$ ipython --no-banner

In [1]: import numpy as np

In [2]: import numpy.linalg as la

In [3]: np.set_printoptions(precision=2, suppress=True, linewidth=140)

In [4]: def rnd(a):
   ...:     return np.round(a, 2) + 0
   ...: 

In [5]: Z = np.array([[-1, 3, -2]])

In [6]: rng = np.random.default_rng(3327)

In [7]: J = rng.normal(size=(24, 1)) @ Z + np.array([-4, -4, -5])

In [8]: print(rnd(J))
[[-3.25 -6.25 -3.5 ]
 [-3.71 -4.88 -4.41]
 [-3.43 -5.72 -3.85]
 [-4.78 -1.65 -6.57]
 [-3.41 -5.77 -3.82]
 [-3.42 -5.73 -3.85]
 [-4.89 -1.34 -6.78]
 [-4.14 -3.57 -5.28]
 [-2.93 -7.21 -2.86]
 [-2.79 -7.62 -2.59]
 [-3.21 -6.38 -3.41]
 [-4.39 -2.83 -5.78]
 [-3.4  -5.8  -3.8 ]
 [-5.15 -0.55 -7.3 ]
 [-3.52 -5.44 -4.04]
 [-4.48 -2.55 -5.97]
 [-3.79 -4.63 -4.58]
 [-4.82 -1.53 -6.65]
 [-3.07 -6.8  -3.13]
 [-3.7  -4.89 -4.4 ]
 [-4.45 -2.64 -5.91]
 [-4.33 -3.01 -5.66]
 [-4.97 -1.1  -6.93]
 [-4.27 -3.18 -5.55]]

In [9]: # rows and columns are dependent

In [10]: print(rnd(J @ la.pinv(J) @ J))
[[-3.25 -6.25 -3.5 ]
 [-3.71 -4.88 -4.41]
 [-3.43 -5.72 -3.85]
 [-4.78 -1.65 -6.57]
 [-3.41 -5.77 -3.82]
 [-3.42 -5.73 -3.85]
 [-4.89 -1.34 -6.78]
 [-4.14 -3.57 -5.28]
 [-2.93 -7.21 -2.86]
 [-2.79 -7.62 -2.59]
 [-3.21 -6.38 -3.41]
 [-4.39 -2.83 -5.78]
 [-3.4  -5.8  -3.8 ]
 [-5.15 -0.55 -7.3 ]
 [-3.52 -5.44 -4.04]
 [-4.48 -2.55 -5.97]
 [-3.79 -4.63 -4.58]
 [-4.82 -1.53 -6.65]
 [-3.07 -6.8  -3.13]
 [-3.7  -4.89 -4.4 ]
 [-4.45 -2.64 -5.91]
 [-4.33 -3.01 -5.66]
 [-4.97 -1.1  -6.93]
 [-4.27 -3.18 -5.55]]

In [11]: Z = J[[8, 21]].astype(float)

In [12]: for _ in range(5):
    ...:     z = la.norm(J[:, None] - Z, axis=-1).argmin(axis=1)
    ...:     Z = np.array([J[z == j].mean(axis=0) for j in range(2)])
    ...: 

In [13]: print(z)
[0 0 0 1 0 0 1 1 0 0 0 1 0 1 0 1 0 1 0 0 1 1 1 1]

In [14]: print(np.bincount(z))
[13 11]

In [15]: print(rnd(Z))
[[-3.36 -5.93 -3.71]
 [-4.61 -2.18 -6.22]]

In [16]: print(np.abs(Z[1] - Z[0]).argmax())
1

In [17]: Xs = J - J.mean(axis=0)

In [18]: vecs = la.svd(Xs)[2][:2]

In [19]: Y = Xs - Xs @ vecs.T @ vecs

In [20]: print(rnd((Xs @ vecs.T).std(axis=0)))
[2.59 0.  ]

In [21]: E = np.load("sample4.npy")

In [22]: print(rnd(E))
[[-0.21  0.68  0.71]
 [-0.96  0.01 -0.29]
 [-0.21 -0.74  0.65]]

In [23]: # columns are unit length and at right angles

In [24]: x0 = np.array([-1, 3, 3])

In [25]: a = np.maximum(E @ x0, 0)

In [26]: print(rnd(np.maximum(E @ (3 * x0), 0)))
[13.07  0.38  0.  ]

In [27]: x0 = np.array([-1, 5, -8])

In [28]: print(rnd(np.abs(la.eigvals(E))))
[1. 1. 1.]

In [29]: print([p for p in range(1, 25) if np.allclose(la.matrix_power(E, p), np.eye(3))])
[]

In [30]: print(rnd(la.det(E)))
1.0

In [31]: Y = E / np.sqrt((E ** 2).mean(axis=1, keepdims=True))

In [32]: print(rnd(la.norm(Y, axis=1)))
[1.73 1.73 1.73]

In [33]: print(la.matrix_rank(E - E.mean(axis=1, keepdims=True)))
2

In [34]: f = np.array([4, 1])

In [35]: print(rnd(np.correlate(E[0], E[1], "full")))
[ 0.06 -0.2   0.   -0.64 -0.68]

In [36]: print(rnd(np.convolve(E[0], f)))
[-0.82  2.5   3.5   0.71]

In [37]: print(rnd(np.array([np.convolve(row, f, "same") for row in E])))
[[-0.82  2.5   3.5 ]
 [-3.83 -0.91 -1.15]
 [-0.82 -3.15  1.85]]

In [38]: A = np.loadtxt("layer15.csv", delimiter=",")

In [39]: print(rnd(A))
[[-0.6   0.77 -0.21]
 [-0.72 -0.63 -0.29]
 [-0.36 -0.03  0.93]]

In [40]: O, vecs = la.qr(A[:, :2])[0], la.qr(A[:, 2:])[0]

In [41]: sigma = la.svd(O.T @ vecs, compute_uv=False)

In [42]: print(rnd(la.norm(O @ O.T - vecs @ vecs.T, 2)))
1.0

In [43]: print(rnd(sigma))
[0.]

In [44]: print((sigma > 0.9).sum())
0

In [45]: print(np.degrees(np.arccos(sigma.clip(0, 1))))
[90.]

In [46]: F = np.loadtxt("out14.csv", delimiter=",")

In [47]: print(F)
[[-3. -2.  0.]
 [-2.  1. -2.]
 [ 0. -2.  1.]]

In [48]: Y = F / np.sqrt((F ** 2).mean(axis=1, keepdims=True))

In [49]: print(rnd(F - F.mean(axis=1, keepdims=True)))
[[-1.33 -0.33  1.67]
 [-1.    2.   -1.  ]
 [ 0.33 -1.67  1.33]]

In [50]: print(rnd(Y[1]))
[-1.15  0.58 -1.15]

In [51]: print(la.matrix_rank(Y) == la.matrix_rank(F))
True

In [52]: print(rnd(la.norm(Y, axis=1)))
[1.73 1.73 1.73]
